>>> import numpy as np
>>> from numpy import linalg as LA
>>> np.set_printoptions(precision=2, suppress=True, linewidth=100)
>>> rng = np.random.default_rng(77)
>>> z = rng.integers(0, 3, 4)
>>> J = np.array([[-5, -3, 0, 5], [-3, 1, 0, -1], [-5, 4, -4, 5], [-5, -2, -4, -3]]) * (z[:, None] == z)
>>> J
array([[-5,  0,  0,  0],
       [ 0,  1,  0,  0],
       [ 0,  0, -4,  5],
       [ 0,  0, -4, -3]])
>>> # 3 groups of indices that never mix
>>> Y = LA.inv(J)
>>> np.round(LA.cond(J), 2)
np.float64(6.41)
>>> print(LA.det(J) * Y)
[[  32.    0.    0.    0.]
 [  -0. -160.   -0.   -0.]
 [   0.    0.   15.   25.]
 [   0.    0.  -20.   20.]]
>>> LA.inv(Y)
array([[-5., -0., -0., -0.],
       [ 0.,  1.,  0.,  0.],
       [ 0.,  0., -4.,  5.],
       [-0., -0., -4., -3.]])
>>> x = np.array([3, -3, -3, -2])
>>> a = np.maximum(J @ x, 0)
>>> a
array([ 0,  0,  2, 18])
>>> np.tanh(J @ x)
array([-1.  , -1.  ,  0.96,  1.  ])
>>> round(float(LA.eigvals(J).sum().real), 2)
-11.0
>>> print(np.einsum("ii->", J))
-11
>>> print(LA.eigvals(J))
[-3.5+4.44j -3.5-4.44j -5. +0.j    1. +0.j  ]
>>> np.kron(np.eye(2, dtype=int), J)
array([[-5,  0,  0,  0,  0,  0,  0,  0],
       [ 0,  1,  0,  0,  0,  0,  0,  0],
       [ 0,  0, -4,  5,  0,  0,  0,  0],
       [ 0,  0, -4, -3,  0,  0,  0,  0],
       [ 0,  0,  0,  0, -5,  0,  0,  0],
       [ 0,  0,  0,  0,  0,  1,  0,  0],
       [ 0,  0,  0,  0,  0,  0, -4,  5],
       [ 0,  0,  0,  0,  0,  0, -4, -3]])
>>> u = np.array([-3, 5, 0])
>>> np.convolve(J[3], u)
array([  0,   0,  12, -11, -15,   0])
>>> np.polyval(u, J[3])
array([  0,   0, -68, -42])
>>> np.array([np.convolve(row, u, "same") for row in J])
array([[-25,   0,   0,   0],
       [ -3,   5,   0,   0],
       [  0,  12, -35,  25],
       [  0,  12, -11, -15]])
>>> mat = np.load("case4.npy")
>>> mat
array([[ 0.19,  0.17, -1.49, -0.02],
       [ 0.17, -2.39,  0.44,  0.13],
       [-1.49,  0.44, -1.76, -0.17],
       [-0.02,  0.13, -0.17, -2.04]])
>>> # equal to its transpose
>>> T = np.stack([mat, 2 * mat, mat[::-1]])
>>> LA.det(T)
array([ -11.97, -191.46,  -11.97])
>>> np.einsum("bij,cij->bc", T, T)
array([[17.99, 35.97, -3.58],
       [35.97, 71.94, -7.16],
       [-3.58, -7.16, 17.98]])
>>> data = np.load("data.npy")
>>> data
array([[ 3.83,  2.08,  1.92,  1.16, -0.66],
       [ 4.26,  1.92,  3.71,  2.25, -1.14],
       [ 4.87,  5.97, -0.54, -0.92, -0.27],
       [-2.97,  1.88, -4.38, -3.44,  1.08],
       [ 1.11,  4.71, -1.97, -2.03,  0.2 ],
       [ 0.48,  1.62,  0.99,  0.17, -0.54],
       [-2.63, -2.02, -1.05, -0.53,  0.44],
       [-0.16,  1.01, -1.29, -1.08,  0.24],
       [-3.51, -5.88,  1.5 ,  1.68,  0.05],
       [-1.31, -0.16, -0.94, -0.68,  0.19],
       [ 2.95,  1.83,  2.75,  1.68, -0.97],
       [ 1.1 ,  2.87, -1.09, -1.2 ,  0.08],
       [ 2.66,  2.81,  1.43,  0.56, -0.68],
       [ 2.81,  2.83,  1.39,  0.65, -0.78],
       [-1.06, -2.86,  1.22,  1.26, -0.05],
       [-3.9 , -2.1 , -1.92, -1.2 ,  0.62],
       [ 0.26, -2.8 ,  2.08,  1.9 , -0.25],
       [-5.17, -3.98, -2.02, -1.09,  0.82],
       [ 2.42,  1.25,  0.47,  0.35, -0.15],
       [-5.03, -4.98, -0.77, -0.09,  0.51],
       [-0.39,  0.2 , -1.73, -1.11,  0.62],
       [-0.19,  4.55, -2.85, -2.81,  0.36],
       [-2.51, -1.13, -0.53, -0.38,  0.15],
       [-3.73, -3.19, -0.62, -0.2 ,  0.28],
       [ 1.64, -1.86,  3.53,  2.67, -0.77],
       [ 2.82,  0.96,  2.34,  1.55, -0.67],
       [ 3.  ,  1.76,  2.86,  1.61, -1.06],
       [ 1.44, -0.94,  2.19,  1.67, -0.45],
       [-5.69, -2.03, -4.64, -3.  ,  1.49],
       [ 5.41,  2.97,  3.3 ,  1.94, -1.1 ]])
>>> proj = data @ LA.solve(data.T @ data, data.T)
>>> proj @ data[:, 1]
array([ 2.08,  1.92,  5.97,  1.88,  4.71,  1.62, -2.02,  1.01, -5.88, -0.16,  1.83,  2.87,  2.81,
        2.83, -2.86, -2.1 , -2.8 , -3.98,  1.25, -4.98,  0.2 ,  4.55, -1.13, -3.19, -1.86,  0.96,
        1.76, -0.94, -2.03,  2.97])
>>> np.round(LA.eigvalsh(proj), 2) + 0
array([0., 0., 0., 0., 0., 0., 0., 0., 0., 0., 0., 0., 0., 0., 0., 0., 0., 0., 0., 0., 0., 0., 0.,
       0., 0., 1., 1., 1., 1., 1.])
>>> np.allclose(proj @ proj, proj)
True
